$ ipython --no-banner

In [1]: import numpy as np

In [2]: np.set_printoptions(suppress=True, linewidth=160)

In [3]: def tidy(a):
   ...:     return np.round(a, 2) + 0
   ...: 

In [4]: m1 = np.array([[1, 7, -6, -3, 5, 3, 8, -1, -3, 2],
   ...:     [5, -3, 4, -8, 1, -4, -7, -4, 4, 9],
   ...:     [-4, 3, 4, -4, -5, 2, -6, -9, -6, 3],
   ...:     [-7, 0, 1, 4, 8, -4, -3, -4, 9, 9],
   ...:     [7, 6, -7, -9, 6, -8, -7, -5, -5, 6],
   ...:     [-6, 8, -1, -1, -9, -4, -6, 6, -6, 6],
   ...:     [-3, 1, 8, -6, 9, -8, -2, 5, 0, 7],
   ...:     [9, 3, -5, 8, -9, 2, 2, -1, -2, 7],
   ...:     [6, -8, -6, 9, 3, 6, 2, 9, 0, -3]])

In [5]: m1[-1] = m1[0] + 3 * m1[1]

In [6]: print(m1)
[[  1   7  -6  -3   5   3   8  -1  -3   2]
 [  5  -3   4  -8   1  -4  -7  -4   4   9]
 [ -4   3   4  -4  -5   2  -6  -9  -6   3]
 [ -7   0   1   4   8  -4  -3  -4   9   9]
 [  7   6  -7  -9   6  -8  -7  -5  -5   6]
 [ -6   8  -1  -1  -9  -4  -6   6  -6   6]
 [ -3   1   8  -6   9  -8  -2   5   0   7]
 [  9   3  -5   8  -9   2   2  -1  -2   7]
 [ 16  -2   6 -27   8  -9 -13 -13   9  29]]

In [7]: # looks like rank 8

In [8]: t3 = np.stack([m1, 2 * m1, m1[::-1]])

In [9]: tidy(np.linalg.norm(t3, axis=(1, 2)))
Out[9]: array([ 70.42, 140.84,  70.42])

In [10]: np.einsum("bij,cij->bc", t3, t3)
Out[10]: 
array([[ 4959,  9918,   356],
       [ 9918, 19836,   712],
       [  356,   712,  4959]])

In [11]: np.linalg.matrix_rank(t3)
Out[11]: array([8, 8, 8])

In [12]: t3.shape
Out[12]: (3, 9, 10)

In [13]: np.linalg.matrix_rank(t3.reshape(3, -1))
Out[13]: np.int64(2)

In [14]: U, sig, vt = np.linalg.svd(m1)

In [15]: print(np.argmax(sig[:-1] / (sig[1:] + 1e-6)) + 1)
8

In [16]: tidy(sig)
Out[16]: array([55.59, 23.63, 20.38, 18.11, 15.81, 13.19, 10.3 ,  6.09,  0.  ])

In [17]: A2 = U[:, :8] @ np.diag(sig[:8]) @ vt[:8]

In [18]: print(np.linalg.matrix_rank(m1, rtol=0.05))
8

In [19]: tidy(np.abs(m1 - A2).max())
Out[19]: np.float64(0.0)

In [20]: print(tidy(np.linalg.norm(m1 - A2) / np.linalg.norm(m1)))
0.0

In [21]: A = np.loadtxt("layer12.csv", delimiter=",")

In [22]: A
Out[22]: 
array([[-0.03, -2.79,  0.  ,  0.03,  0.29,  0.39,  0.09, -0.01,  0.01, -0.36],
       [-0.05, -1.62,  0.  , -0.02, -0.29, -0.32,  0.09, -0.04,  0.01,  1.86],
       [-0.01, -0.22,  0.  ,  0.09, -1.67, -0.49, -0.28, -0.18,  0.02, -1.57],
       [-0.05, -3.52,  0.  ,  0.02, -0.58,  0.18,  0.03, -0.03,  0.  , -1.11],
       [-0.05,  7.37,  0.  ,  0.01, -0.17,  0.02, -0.76,  0.05, -0.01,  2.  ],
       [-0.06, -0.51,  0.  ,  0.01,  0.57, -0.12, -0.52, -0.22,  0.01,  0.31],
       [ 0.04,  2.35,  0.01,  0.02, -1.07, -0.2 ,  0.13,  0.03,  0.  ,  3.57],
       [-0.01,  6.35,  0.  , -0.01,  1.25, -0.03,  0.55, -0.06,  0.  , -2.16],
       [ 0.01,  3.87,  0.  ,  0.01,  0.06, -0.17,  0.07, -0.12, -0.01,  1.66],
       [-0.03, -1.73,  0.  , -0.03, -0.1 , -0.44, -0.16,  0.02,  0.02, -1.99],
       [ 0.  ,  5.24,  0.  , -0.01, -1.48,  0.1 , -0.51, -0.08, -0.01,  1.35],
       [ 0.06, -0.4 ,  0.  ,  0.06,  0.58, -0.19, -0.34, -0.12, -0.01, -1.7 ],
       [ 0.06,  3.3 , -0.01, -0.03, -0.75, -0.26,  0.26,  0.25,  0.  ,  0.18],
       [-0.09, -4.33,  0.01, -0.06,  0.17, -0.21, -0.65,  0.  , -0.01, -1.83],
       [-0.03, -1.92,  0.  ,  0.01, -1.31,  0.08, -0.19, -0.11,  0.  , -2.89],
       [-0.01, -0.24,  0.  , -0.01, -0.61,  0.2 , -0.05, -0.03, -0.01,  0.11],
       [-0.01, -3.42,  0.  ,  0.02,  0.27, -0.06,  0.07,  0.  ,  0.  ,  2.31],
       [-0.04,  1.85,  0.  ,  0.  ,  0.21,  0.03,  0.61,  0.06,  0.  ,  1.36],
       [ 0.  ,  1.5 ,  0.  , -0.03,  1.02,  0.16, -0.54,  0.01,  0.01,  0.58],
       [ 0.04, -2.49,  0.  , -0.01,  1.05,  0.45, -0.15, -0.11, -0.01,  1.46],
       [ 0.02, -5.14,  0.  ,  0.  ,  0.57,  0.  ,  0.25, -0.01, -0.01, -2.27],
       [-0.05, -1.85,  0.  ,  0.03, -0.15, -0.18,  0.83,  0.07, -0.02,  0.11],
       [ 0.02,  1.35, -0.01,  0.  , -0.15, -0.39, -0.29,  0.06,  0.  ,  0.69],
       [-0.03,  4.93,  0.  ,  0.  ,  0.62, -0.23, -0.11,  0.08,  0.  , -1.03],
       [-0.06,  2.34,  0.  ,  0.02,  0.09,  0.12,  0.28, -0.15,  0.  ,  0.28],
       [-0.03, -1.02,  0.01,  0.  ,  0.34,  0.06, -0.73, -0.02,  0.01,  0.47],
       [-0.07,  0.03,  0.  ,  0.01,  0.18,  0.14,  0.34, -0.12, -0.01,  1.27],
       [ 0.04, -5.25,  0.01, -0.03,  1.61,  0.07,  0.51,  0.16,  0.  , -0.82],
       [ 0.07, -1.86,  0.  ,  0.01, -0.29,  0.2 , -0.39, -0.02, -0.01, -0.3 ],
       [ 0.03,  2.28,  0.  ,  0.01, -0.82, -0.06, -0.33, -0.09,  0.01, -2.02],
       [-0.02, -1.62, -0.01, -0.05, -0.39, -0.14, -0.26,  0.1 , -0.02, -3.71]])

In [23]: Ac = A - A.mean(axis=0)

In [24]: U, sig, vt = np.linalg.svd(Ac, full_matrices=False)

In [25]: print(tidy(vt[0] * np.sign(vt[0, np.abs(vt[0]).argmax()])))
[ 0.    0.98  0.    0.   -0.04 -0.01 -0.01  0.    0.    0.19]

In [26]: tidy(Ac.mean(axis=0))
Out[26]: array([0., 0., 0., 0., 0., 0., 0., 0., 0., 0.])

In [27]: np.abs(vt[0]).argmax()
Out[27]: np.int64(1)

In [28]: tidy(sig ** 2 / (sig ** 2).sum())
Out[28]: array([0.77, 0.18, 0.04, 0.01, 0.  , 0.  , 0.  , 0.  , 0.  , 0.  ])

In [29]: np.abs(U[:, 0]).argmax()
Out[29]: np.int64(4)

In [30]: print(np.searchsorted(np.cumsum(sig ** 2) / (sig ** 2).sum(), 0.9) + 1)
2

In [31]: tidy(sig)
Out[31]: array([18.36,  8.87,  4.24,  2.15,  1.16,  0.53,  0.23,  0.12,  0.05,  0.02])
